$ ipython --no-banner

In [1]: import numpy as np

In [2]: import numpy.linalg as la

In [3]: np.set_printoptions(precision=2, suppress=True, linewidth=120)

In [4]: r0 = np.array([0, 0, 2, -2])

In [5]: v = np.array([-2, 1, 2, 0, -3, 2])

In [6]: m1 = np.outer(r0, v)

In [7]: print(m1)
[[ 0  0  0  0  0  0]
 [ 0  0  0  0  0  0]
 [-4  2  4  0 -6  4]
 [ 4 -2 -4  0  6 -4]]

In [8]: left, sig, Vt = la.svd(m1)

In [9]: V = Vt[:(sig > 1e-8).sum()]

In [10]: rng = np.random.default_rng(63298)

In [11]: x = m1[3] + 3 * m1[1] + rng.integers(2) * np.eye(6)[1]

In [12]: print(x)
[ 4. -2. -4.  0.  6. -4.]

In [13]: print(np.round(la.norm(x - V.T @ V @ x), 2))
0.0

In [14]: print(V.T @ V)
[[ 0.18 -0.09 -0.18  0.    0.27 -0.18]
 [-0.09  0.05  0.09  0.   -0.14  0.09]
 [-0.18  0.09  0.18  0.   -0.27  0.18]
 [ 0.    0.    0.    0.    0.    0.  ]
 [ 0.27 -0.14 -0.27  0.    0.41 -0.27]
 [-0.18  0.09  0.18  0.   -0.27  0.18]]

In [15]: print(round(la.norm(m1, 2) / la.norm(m1), 2))
1.0

In [16]: print(np.argsort(-la.norm(m1, axis=0).round(6), kind="stable")[:3])
[4 0 2]

In [17]: print(la.matrix_rank(m1, rtol=0.1))
1

In [18]: left, sig, Vt = la.svd(m1)

In [19]: print(np.argmax(sig[:-1] / (sig[1:] + 1e-6)) + 1)
1

In [20]: B = left[:, :1] @ np.diag(sig[:1]) @ Vt[:1]

In [21]: print(la.matrix_rank(m1, rtol=0.05))
1

In [22]: print(round(la.norm(m1 - B, 2), 2), round(float(sig[1]), 2))
0.0 0.0

In [23]: m1 @ m1
ValueError: matmul: Input operand 1 has a mismatch in its core dimension 0, with gufunc signature (n?,k),(k,m?)->(n?,m?) (size 4 is different from 6)


In [24]: gram = m1.T @ m1

In [25]: print(np.trace(gram), (m1 ** 2).sum())
176 176

In [26]: print(np.diag(gram))
[32  8 32  0 72 32]

In [27]: print(np.allclose(gram, gram.T))
True

In [28]: print(np.round(la.eigvalsh(gram)[::-1], 2) + 0)
[176.   0.   0.   0.   0.   0.]

In [29]: print(gram)
[[ 32 -16 -32   0  48 -32]
 [-16   8  16   0 -24  16]
 [-32  16  32   0 -48  32]
 [  0   0   0   0   0   0]
 [ 48 -24 -48   0  72 -48]
 [-32  16  32   0 -48  32]]

In [30]: F = np.load("test1.npy")

In [31]: print(F)
[[ 0.3   1.5   2.2  -0.2 ]
 [-0.9  -1.2  -1.2   0.4 ]
 [-0.2   0.    0.8   0.7 ]
 [-0.9  -1.16 -1.19  0.4 ]
 [ 0.   -0.6   0.1  -0.2 ]
 [-0.4  -1.4  -0.7  -0.3 ]
 [-0.1  -0.1   0.6   0.  ]
 [ 0.7   1.1  -0.5   3.4 ]
 [ 0.1  -1.8   0.2   1.7 ]
 [ 1.7  -0.5   0.1   0.7 ]
 [-1.1   0.3   0.6   0.4 ]
 [ 0.7   1.   -1.   -0.8 ]
 [-0.3   1.3  -1.2  -1.1 ]]

In [32]: Xc = F - F.mean(axis=0)

In [33]: left, sig, Vt = la.svd(Xc, full_matrices=False)

In [34]: print(np.abs(left[:, 0]).argmax())
0

In [35]: print(la.matrix_rank(Xc))
4

In [36]: print(sig)
[4.26 4.11 3.07 2.31]

In [37]: print(round(float((sig ** 2).sum() ** 2 / (sig ** 4).sum()), 2))
3.39

In [38]: print(Vt[0] * np.sign(Vt[0, np.abs(Vt[0]).argmax()]))
[ 0.23  0.8   0.5  -0.22]

In [39]: print(np.abs(Vt[0]).argmax())
1

In [40]: print(np.searchsorted(np.cumsum(sig ** 2) / (sig ** 2).sum(), 0.9) + 1)
4

In [41]: print(np.abs(Vt[-1]))
[0.91 0.32 0.03 0.26]
